$ ipython --no-banner

In [1]: import numpy as np

In [2]: np.set_printoptions(precision=2, suppress=True, linewidth=200)

In [3]: X = np.load("mat.npy")

In [4]: X.round(2) + 0
Out[4]: 
array([[-0.07,  0.32, -0.25, -0.02, -0.15, -0.04, -0.1 , -0.04,  0.26,  0.42,  0.04, -0.12, -0.16,  0.63, -0.33],
       [-0.52,  0.03, -0.03, -0.03,  0.35, -0.02, -0.42, -0.19,  0.09,  0.07, -0.15,  0.13, -0.5 , -0.29, -0.05],
       [ 0.  , -0.68, -0.15,  0.34,  0.  ,  0.05, -0.07, -0.35, -0.26,  0.11, -0.21, -0.3 , -0.04,  0.25,  0.01],
       [ 0.36, -0.2 , -0.34, -0.21, -0.25, -0.05, -0.35,  0.19,  0.13, -0.42,  0.22, -0.13, -0.44,  0.  ,  0.05],
       [-0.31, -0.25,  0.13, -0.06, -0.03,  0.59,  0.03,  0.4 ,  0.05,  0.24,  0.43, -0.25, -0.03, -0.06,  0.02],
       [-0.07,  0.03,  0.17,  0.07, -0.04, -0.2 , -0.14,  0.58,  0.09,  0.05, -0.6 , -0.36, -0.01,  0.06,  0.23],
       [ 0.36, -0.13, -0.34,  0.25,  0.25,  0.34, -0.07,  0.21,  0.35,  0.16, -0.27,  0.34,  0.15, -0.19, -0.23],
       [ 0.17,  0.35, -0.07,  0.2 ,  0.19,  0.2 ,  0.21, -0.29,  0.22, -0.14, -0.02, -0.67, -0.1 , -0.28, -0.03],
       [ 0.14,  0.18,  0.07, -0.13,  0.32,  0.19, -0.24,  0.18, -0.62, -0.2 , -0.07, -0.12,  0.05,  0.13, -0.48],
       [ 0.05, -0.2 ,  0.53,  0.21,  0.33, -0.17, -0.16,  0.  ,  0.44, -0.3 ,  0.23, -0.01,  0.09,  0.28, -0.21],
       [-0.5 , -0.06, -0.41,  0.25, -0.13, -0.24,  0.22,  0.22,  0.03, -0.37,  0.06, -0.06,  0.2 , -0.1 , -0.39],
       [-0.05, -0.08, -0.25, -0.23,  0.58, -0.02,  0.5 ,  0.14,  0.  , -0.13, -0.02,  0.07, -0.23,  0.34,  0.27],
       [ 0.19,  0.13, -0.03,  0.57,  0.15, -0.34,  0.02,  0.26, -0.27,  0.3 ,  0.39,  0.04, -0.26, -0.11,  0.1 ],
       [-0.17,  0.29, -0.23,  0.28,  0.08,  0.25, -0.4 , -0.06, -0.04, -0.25,  0.11,  0.07,  0.32,  0.27,  0.51],
       [-0.05,  0.13,  0.26,  0.37, -0.32,  0.37,  0.26,  0.01, -0.07, -0.29, -0.22,  0.28, -0.46,  0.18, -0.05]])

In [5]: x = np.array([-1, -1, -3, 3, -2, -3, -3, 2, 0, 3, 2, -1, -2, 2, 3])

In [6]: target = X @ x

In [7]: target
Out[7]: array([ 3.09,  0.85,  2.34,  2.64,  0.84,  2.15, -1.09, -2.14, -2.94, -1.14,  0.58, -0.69,  4.96,  2.4 , -1.42])

In [8]: np.round(np.linalg.solve(X, target), 2) + 0
Out[8]: array([-1., -1., -3.,  3., -2., -3., -3.,  2.,  0.,  3.,  2., -1., -2.,  2.,  3.])

In [9]: np.round(np.linalg.solve(X, X[:, 1]), 2) + 0
Out[9]: array([0., 1., 0., 0., 0., 0., 0., 0., 0., 0., 0., 0., 0., 0., 0.])

In [10]: np.round(np.linalg.solve(X.T, X[6]), 2) + 0
Out[10]: array([0., 0., 0., 0., 0., 0., 1., 0., 0., 0., 0., 0., 0., 0., 0.])

In [11]: B = np.linalg.inv(X)

In [12]: round(np.linalg.det(X) * np.linalg.det(B), 2)
Out[12]: np.float64(1.0)

In [13]: np.allclose(B, X.T)
Out[13]: True

In [14]: round(float(np.linalg.cond(X)), 2)
Out[14]: 1.0

In [15]: B = X / np.sqrt((X ** 2).mean(axis=1, keepdims=True))

In [16]: np.linalg.norm(B, axis=1)
Out[16]: array([3.87, 3.87, 3.87, 3.87, 3.87, 3.87, 3.87, 3.87, 3.87, 3.87, 3.87, 3.87, 3.87, 3.87, 3.87])

In [17]: B[11]
Out[17]: array([-0.18, -0.33, -0.96, -0.88,  2.23, -0.06,  1.96,  0.55,  0.01, -0.52, -0.09,  0.27, -0.89,  1.33,  1.06])

In [18]: rng = np.random.default_rng(12)

In [19]: K = np.eye(15, dtype=int)[rng.permutation(15)] * np.array([5, 5, -1, 2, 2, -4, -4, -5, 5, -4, 1, -5, -4, -1, 1])

In [20]: K
Out[20]: 
array([[ 0,  0,  0,  0,  2,  0,  0,  0,  0,  0,  0,  0,  0,  0,  0],
       [ 0,  0,  0,  0,  0,  0, -4,  0,  0,  0,  0,  0,  0,  0,  0],
       [ 0,  5,  0,  0,  0,  0,  0,  0,  0,  0,  0,  0,  0,  0,  0],
       [ 0,  0,  0,  0,  0,  0,  0, -5,  0,  0,  0,  0,  0,  0,  0],
       [ 0,  0,  0,  0,  0,  0,  0,  0,  0,  0,  1,  0,  0,  0,  0],
       [ 0,  0,  0,  0,  0,  0,  0,  0,  0,  0,  0, -5,  0,  0,  0],
       [ 0,  0,  0,  0,  0,  0,  0,  0,  0, -4,  0,  0,  0,  0,  0],
       [ 0,  0,  0,  0,  0, -4,  0,  0,  0,  0,  0,  0,  0,  0,  0],
       [ 5,  0,  0,  0,  0,  0,  0,  0,  0,  0,  0,  0,  0,  0,  0],
       [ 0,  0,  0,  0,  0,  0,  0,  0,  0,  0,  0,  0,  0, -1,  0],
       [ 0,  0,  0,  2,  0,  0,  0,  0,  0,  0,  0,  0,  0,  0,  0],
       [ 0,  0, -1,  0,  0,  0,  0,  0,  0,  0,  0,  0,  0,  0,  0],
       [ 0,  0,  0,  0,  0,  0,  0,  0,  0,  0,  0,  0,  0,  0,  1],
       [ 0,  0,  0,  0,  0,  0,  0,  0,  0,  0,  0,  0, -4,  0,  0],
       [ 0,  0,  0,  0,  0,  0,  0,  0,  5,  0,  0,  0,  0,  0,  0]])

In [21]: B = np.array([[7, -4],
    ...:     [8, 7],
    ...:     [-1, 0],
    ...:     [2, 0],
    ...:     [0, -7],
    ...:     [3, 8],
    ...:     [8, -4],
    ...:     [6, -9],
    ...:     [-3, 6],
    ...:     [4, 4],
    ...:     [-2, -7],
    ...:     [2, -2],
    ...:     [4, 3],
    ...:     [-9, -7],
    ...:     [-6, 6]])

In [22]: np.einsum("ij->j", X)
Out[22]: array([-0.48, -0.14, -0.93,  1.89,  1.34,  0.93, -0.72,  1.28,  0.41, -0.75, -0.08, -1.09, -1.42,  1.12, -0.55])

In [23]: x = np.array([2, 2, -1, 2, 1, 2, 1, -1, -2, 2, 2, -1, -1, -2, -2])

In [24]: [p for p in range(1, 25) if np.allclose(np.linalg.matrix_power(X, p), np.eye(15))]
Out[24]: []

In [25]: np.round(np.linalg.det(X), 2)
Out[25]: np.float64(1.0)

In [26]: np.abs(np.linalg.eigvals(X))
Out[26]: array([1., 1., 1., 1., 1., 1., 1., 1., 1., 1., 1., 1., 1., 1., 1.])

In [27]: round(np.linalg.norm(x), 2), round(float(np.linalg.norm(X @ x)), 2)
Out[27]: (np.float64(6.48), 6.48)

In [28]: np.sort(np.abs(np.degrees(np.angle(np.linalg.eigvals(X)))))
Out[28]: array([  0.  ,  43.52,  43.52,  59.79,  59.79,  69.95,  69.95, 112.92, 112.92, 139.98, 139.98, 150.09, 150.09, 163.33, 163.33])
